$ python -q
>>> import numpy as np
>>> import numpy.linalg as la
>>> np.set_printoptions(precision=2, suppress=True, linewidth=140)
>>> arr = np.loadtxt("data.csv", delimiter=",")
>>> arr
array([[  7.2 ,   6.62,  35.39,  16.18],
       [  3.6 ,   2.58,   7.41,   0.6 ],
       [  8.52,   6.07,  16.94,   1.06],
       [ -4.47,  -2.93,  -4.07,   3.04],
       [  8.68,   7.12,  29.91,  10.2 ],
       [  2.23,   2.62,  19.42,  11.19],
       [ 11.45,   7.99,  19.99,  -0.6 ],
       [  9.59,   7.39,  26.59,   6.6 ],
       [  8.68,   5.73,   9.32,  -4.81],
       [ -2.36,  -0.83,   8.81,   9.59],
       [ -2.03,  -1.6 ,  -6.4 ,  -2.  ],
       [  5.78,   5.22,  26.78,  11.82],
       [  3.62,   3.98,  28.05,  15.56],
       [ -6.31,  -6.33, -38.71, -19.86],
       [-10.51,  -7.68, -23.34,  -3.01],
       [ -3.92,  -2.71,  -6.3 ,   0.61],
       [  3.3 ,   3.91,  29.09,  16.84],
       [  6.27,   4.91,  18.08,   4.83],
       [  5.72,   3.29,  -0.3 ,  -7.81],
       [  5.29,   5.49,  35.53,  18.81],
       [  0.22,   1.04,  13.04,   9.23],
       [ -2.8 ,  -2.81, -17.16,  -8.78],
       [ -2.44,  -2.22, -11.81,  -5.4 ],
       [  0.11,   0.52,   6.51,   4.57],
       [ -6.4 ,  -5.38, -24.63,  -9.39],
       [  9.7 ,   6.53,  12.5 ,  -3.82],
       [ -6.21,  -4.43, -11.59,  -0.22],
       [ -7.36,  -4.8 ,  -7.19,   4.58],
       [ -4.2 ,  -2.8 ,  -5.2 ,   1.84],
       [ -3.71,  -3.06, -13.87,  -5.2 ],
       [  4.71,   2.48,  -3.48,  -8.77]])
>>> lab = arr[:, 1] > np.median(arr[:, 1])
>>> f = arr[lab].mean(axis=0) - arr[~lab].mean(axis=0)
>>> f
array([10.25,  8.02, 30.07,  8.27])
>>> np.argsort(-np.abs(f).round(6), kind="stable")
array([2, 0, 3, 1])
>>> round(float((((arr - arr.mean(axis=0)) @ f > 0) == lab).mean()), 2)
0.87
>>> print(((arr - arr.mean(axis=0)) @ f > 0).astype(int))
[1 1 1 0 1 1 1 1 1 1 0 1 1 0 0 0 1 1 0 1 1 0 0 1 0 1 0 0 0 0 0]
>>> print(la.matrix_rank(arr, rtol=0.1))
2
>>> round(la.norm(arr, 2) / la.norm(arr), 2)
np.float64(0.96)
>>> la.cond(arr) > 100
np.True_
>>> left, sigma, Vh = la.svd(arr)
>>> sigma
array([123.46,  35.65,   0.13,   0.11])
>>> other = left[:, :2] @ np.diag(sigma[:2]) @ Vh[:2]
>>> la.matrix_rank(arr, rtol=0.05)
np.int64(2)
>>> round(la.norm(arr - other) / la.norm(arr), 2)
np.float64(0.0)
>>> la.matrix_rank(other)
np.int64(2)
>>> round(float(np.abs(arr - other).max()), 2)
0.04
>>> cen = arr - arr.mean(axis=0)
>>> left, sigma, Vh = la.svd(cen, full_matrices=False)
>>> sigma
array([118.63,  35.65,   0.13,   0.11])
>>> Vh[0] * np.sign(Vh[0, np.abs(Vh[0]).argmax()])
array([0.22, 0.19, 0.89, 0.36])
>>> (np.sign(left[:, 0]) == np.sign(left[0, 0])).astype(int)
array([1, 1, 1, 0, 1, 1, 1, 1, 1, 1, 0, 1, 1, 0, 0, 0, 1, 1, 0, 1, 1, 0, 0, 1, 0, 1, 0, 0, 0, 0, 0])
>>> la.matrix_rank(cen)
np.int64(4)
>>> C2 = np.cov(arr, rowvar=False)
>>> print(np.argsort(-arr.std(axis=0).round(6), kind="stable"))
[2 3 0 1]
>>> C2.shape
(4, 4)
>>> np.argwhere(np.triu(np.abs(np.corrcoef(arr.T)) > 0.8, 1))
array([[0, 1],
       [1, 2],
       [2, 3]])
>>> round(float(np.corrcoef(arr[:, 2], arr[:, 3])[0, 1]), 2)
0.84
>>> C2
array([[ 36.91,  27.82,  92.74,  18.45],
       [ 27.82,  21.6 ,  79.25,  20.73],
       [ 92.74,  79.25, 370.64, 146.64],
       [ 18.45,  20.73, 146.64,  82.29]])
>>> np.corrcoef(arr.T)
array([[1.  , 0.99, 0.79, 0.33],
       [0.99, 1.  , 0.89, 0.49],
       [0.79, 0.89, 1.  , 0.84],
       [0.33, 0.49, 0.84, 1.  ]])
>>> arr.std(axis=0)
array([ 5.98,  4.57, 18.94,  8.92])
>>> print(np.polyfit(arr[:, 2], arr[:, 3], 1))
[0.4  0.02]
>>> print(np.median(arr, axis=0))
[2.23 2.48 7.41 1.06]
>>> X = np.loadtxt("m.csv", delimiter=",")
>>> print(X)
[[ 3.98  5.48  2.51  6.46 -2.47]
 [ 3.5   5.92  6.74  2.47  1.04]
 [-3.79 -6.08 -5.96 -3.61 -0.18]
 [ 0.65  2.6   7.47 -3.96  4.61]
 [-4.02 -5.66 -3.05 -6.16  2.13]
 [ 3.64  4.53  0.35  7.27 -3.64]
 [ 2.8   2.85 -2.4   7.5  -4.7 ]
 [ 2.54  5.    7.79 -0.27  2.81]
 [-0.33  1.21  6.63 -5.38  5.05]
 [-2.35 -2.03  3.47 -7.32  4.97]]
>>> basis = X[[5, 8]].astype(float)
>>> for _ in range(5):
...     lab = la.norm(X[:, None] - basis, axis=-1).argmin(axis=1)
...     basis = np.array([X[lab == j].mean(axis=0) for j in range(2)])
... 
>>> print(lab)
[0 0 1 1 1 0 0 1 1 1]
>>> print(np.abs(basis[1] - basis[0]).argmax())
3
>>> cen = X - X.mean(axis=0)
>>> left, sigma, Vh = la.svd(cen, full_matrices=False)
>>> np.abs(Vh[0]).argmax()
np.int64(3)
>>> print(la.matrix_rank(cen))
2
>>> print(round(float((sigma ** 2).sum() ** 2 / (sigma ** 4).sum()), 2))
1.89
>>> np.round(sigma ** 2 / (sigma ** 2).sum(), 2) + 0
array([0.62, 0.38, 0.  , 0.  , 0.  ])
>>> np.searchsorted(np.cumsum(sigma ** 2) / (sigma ** 2).sum(), 0.9) + 1
np.int64(2)
>>> d = la.norm(X[:, None] - X[None], axis=-1)
>>> np.unravel_index(d.round(6).argmax(), d.shape)
(np.int64(0), np.int64(4))
>>> la.norm(X, axis=1)
array([10., 10., 10., 10., 10., 10., 10., 10., 10., 10.])
>>> d[:5, :5]
array([[ 0.  ,  6.83, 19.3 , 14.24, 19.99],
       [ 6.83,  0.  , 19.93,  8.59, 19.04],
       [19.3 , 19.93,  0.  , 17.28,  4.53],
       [14.24,  8.59, 17.28,  0.  , 14.55],
       [19.99, 19.04,  4.53, 14.55,  0.  ]])
>>> C2 = np.cov(X, rowvar=False)
>>> np.round(np.polyfit(X[:, 2], X[:, 3], 1), 2) + 0
array([-0.13,  0.  ])
>>> X.std(axis=0)
array([2.96, 4.26, 4.69, 5.52, 3.42])
>>> np.corrcoef(X.T)
array([[ 1.  ,  0.97,  0.44,  0.84, -0.49],
       [ 0.97,  1.  ,  0.65,  0.69, -0.27],
       [ 0.44,  0.65,  1.  , -0.11,  0.56],
       [ 0.84,  0.69, -0.11,  1.  , -0.88],
       [-0.49, -0.27,  0.56, -0.88,  1.  ]])
>>> np.round(np.corrcoef(X[:, 2], X[:, 3])[0, 1], 2)
np.float64(-0.11)
>>> print(np.median(X, axis=0))
[ 1.59  2.72  2.99 -1.94  1.59]
>>> data = np.array([[0, -2, 0, 0, 0, 1, 0, -1],
...     [-2, 0, 0, 0, 0, 1, -2, -2],
...     [0, 0, 0, -2, 2, 0, 0, 0],
...     [0, 0, -2, -1, -2, 0, 0, 0],
...     [0, 0, 0, 0, -2, 0, 0, 0],
...     [-2, -1, 0, 0, 0, 0, 2, 1],
...     [2, 1, 0, 0, 0, 2, 2, 1],
...     [0, 1, 0, 0, 0, 2, -2, 0]])
>>> # splits into 2 blocks
>>> C2 = data.T @ data
>>> la.matrix_rank(C2)
np.int64(8)
>>> la.eigvalsh(C2)[::-1]
array([23.5 , 15.14, 13.8 ,  7.76,  6.49,  4.62,  0.98,  0.72])
>>> (la.matrix_power((data != 0) + (data.T != 0) + np.eye(8), 8) > 0).astype(int)
array([[1, 1, 0, 0, 0, 1, 1, 1],
       [1, 1, 0, 0, 0, 1, 1, 1],
       [0, 0, 1, 1, 1, 0, 0, 0],
       [0, 0, 1, 1, 1, 0, 0, 0],
       [0, 0, 1, 1, 1, 0, 0, 0],
       [1, 1, 0, 0, 0, 1, 1, 1],
       [1, 1, 0, 0, 0, 1, 1, 1],
       [1, 1, 0, 0, 0, 1, 1, 1]])
>>> print(np.flatnonzero(la.matrix_power((data != 0) + (data.T != 0) + np.eye(8), 8)[6]))
[0 1 5 6 7]
>>> W0 = np.loadtxt("a.csv", delimiter=",")
>>> print(W0)
[[-2. -2.  0.  0.  0.  0.  0.  0.  0.]
 [-2. -1. -2.  0.  0.  0.  0.  0.  0.]
 [ 0. -2. -1. -2.  0.  0.  0.  0.  0.]
 [ 0.  0. -2. -2. -2.  0.  0.  0.  0.]
 [ 0.  0.  0. -2.  2. -2.  0.  0.  0.]
 [ 0.  0.  0.  0. -2.  1. -2.  0.  0.]
 [ 0.  0.  0.  0.  0. -2.  1. -2.  0.]
 [ 0.  0.  0.  0.  0.  0. -2.  1. -2.]
 [ 0.  0.  0.  0.  0.  0.  0. -2.  0.]]
>>> # equal to its transpose
>>> ev, evecs = la.eigh(W0)
>>> print(la.eigvalsh(W0 + 4 * np.eye(9)))
[-0.73  0.62  1.51  2.79  3.48  5.2   5.98  7.44  8.71]
>>> print((ev > 1e-8).sum(), (ev < -1e-8).sum())
4 5
>>> np.unique(ev.round(6) + 0, return_counts=True)[1]
array([1, 1, 1, 1, 1, 1, 1, 1, 1])
>>> np.round(evecs.T @ evecs, 2) + 0
array([[1., 0., 0., 0., 0., 0., 0., 0., 0.],
       [0., 1., 0., 0., 0., 0., 0., 0., 0.],
       [0., 0., 1., 0., 0., 0., 0., 0., 0.],
       [0., 0., 0., 1., 0., 0., 0., 0., 0.],
       [0., 0., 0., 0., 1., 0., 0., 0., 0.],
       [0., 0., 0., 0., 0., 1., 0., 0., 0.],
       [0., 0., 0., 0., 0., 0., 1., 0., 0.],
       [0., 0., 0., 0., 0., 0., 0., 1., 0.],
       [0., 0., 0., 0., 0., 0., 0., 0., 1.]])
>>> round(float(ev.sum()), 2), np.trace(W0)
(-1.0, np.float64(-1.0))
>>> Q, evecs = la.qr(W0[:, :6])[0], la.qr(W0[:, 6:])[0]
>>> sigma = la.svd(Q.T @ evecs, compute_uv=False)
>>> (sigma > 0.9).sum()
np.int64(0)
>>> sigma.round(2) + 0
array([0.85, 0.56, 0.  ])
>>> J = np.array([[-2.0, 0.0, 0.0], [0.0, 1.0, -2.0], [0.0, -1.0, -3.0]])
>>> rng = np.random.default_rng(46)
>>> other = J + rng.integers(-2, 3, (3, 1)) @ rng.integers(-2, 3, (1, 3))
>>> other
array([[-2.,  0.,  0.],
       [-4.,  1., -4.],
       [ 2., -1., -2.]])
>>> la.matrix_rank(other - J, tol=1e-8)
np.int64(1)
>>> np.round(la.det(J), 2)
np.float64(10.0)
>>> (la.matrix_power((J != 0) + (J.T != 0) + np.eye(3), 3) > 0).astype(int)
array([[1, 0, 0],
       [0, 1, 1],
       [0, 1, 1]])
>>> J @ J
array([[ 4.,  0.,  0.],
       [ 0.,  3.,  4.],
       [ 0.,  2., 11.]])
>>> (J != 0).astype(int)
array([[1, 0, 0],
       [0, 1, 1],
       [0, 1, 1]])
>>> other = la.inv(J)
>>> print(la.inv(other))
[[-2. -0. -0.]
 [ 0.  1. -2.]
 [-0. -1. -3.]]
>>> print(round(la.det(J) * la.det(other), 2))
1.0
>>> other
array([[-0.5, -0. , -0. ],
       [ 0. ,  0.6, -0.4],
       [-0. , -0.2, -0.2]])
>>> la.det(J) * other
array([[-5., -0., -0.],
       [ 0.,  6., -4.],
       [-0., -2., -2.]])
>>> np.round(la.slogdet(J)[0], 2)
np.float64(1.0)
>>> np.allclose(other, J.T)
False
>>> M = np.array([[1.4, 0.7, 0.8, -0.7, 0.0, -1.2],
...     [-0.9, -0.5, 1.3, -1.2, 0.3, -0.5],
...     [0.0, -0.4, -1.1, 0.1, -1.0, -0.5],
...     [0.8, 1.2, 2.3, -1.1, 0.1, -0.1],
...     [-0.5, -1.1, 0.1, -0.5, 0.3, 0.4],
...     [0.9, -0.5, -0.6, 0.0, 0.6, -0.1],
...     [-1.2, 0.2, -0.1, 0.4, -1.1, 0.0]])
>>> print(M)
[[ 1.4  0.7  0.8 -0.7  0.  -1.2]
 [-0.9 -0.5  1.3 -1.2  0.3 -0.5]
 [ 0.  -0.4 -1.1  0.1 -1.  -0.5]
 [ 0.8  1.2  2.3 -1.1  0.1 -0.1]
 [-0.5 -1.1  0.1 -0.5  0.3  0.4]
 [ 0.9 -0.5 -0.6  0.   0.6 -0.1]
 [-1.2  0.2 -0.1  0.4 -1.1  0. ]]
>>> proj = M @ la.solve(M.T @ M, M.T)
>>> np.allclose(proj @ proj, proj)
True
>>> np.diag(proj)
array([0.9 , 0.95, 1.  , 0.94, 0.89, 0.44, 0.89])
>>> print(proj)
[[ 0.9   0.07  0.02  0.08 -0.11  0.24  0.11]
 [ 0.07  0.95 -0.02 -0.05  0.07 -0.16 -0.07]
 [ 0.02 -0.02  1.   -0.02  0.02 -0.05 -0.02]
 [ 0.08 -0.05 -0.02  0.94  0.08 -0.18 -0.08]
 [-0.11  0.07  0.02  0.08  0.89  0.25  0.11]
 [ 0.24 -0.16 -0.05 -0.18  0.25  0.44 -0.25]
 [ 0.11 -0.07 -0.02 -0.08  0.11 -0.25  0.89]]
>>> np.round(la.eigvalsh(proj), 2) + 0
array([0., 1., 1., 1., 1., 1., 1.])
>>> x0 = np.array([0, -5, -9, 7, 8, 7])
>>> rhs = M @ x0
>>> print(np.round(la.lstsq(M, rhs)[0], 2) + 0)
[ 0. -5. -9.  7.  8.  7.]
>>> rhs
array([-24. , -18.7,   1.1, -34.3,   6.3,  12. ,  -6.1])
>>> rhs = rhs + 0.02 * rng.normal(size=7)
>>> rhs
array([-23.99, -18.72,   1.07, -34.3 ,   6.29,  12.  ,  -6.09])
>>> c, *_ = la.lstsq(M, rhs)
>>> round(la.norm(rhs - M @ c), 2)
np.float64(0.0)
>>> [round(float(la.norm(la.solve(M.T @ M + lam * np.eye(6), M.T @ rhs))), 2) for lam in (0, 1, 10, 100)]
[16.38, 13.87, 7.34, 1.49]
>>> c
array([ 0.04, -5.09, -8.89,  7.16,  7.98,  6.96])
>>> t3 = np.stack([M, -1 * M, M[::-1]])
>>> t3.shape
(3, 7, 6)
>>> la.norm(t3, axis=(1, 2))
array([5.23, 5.23, 5.23])
>>> la.matrix_rank(t3)
array([6, 6, 6])
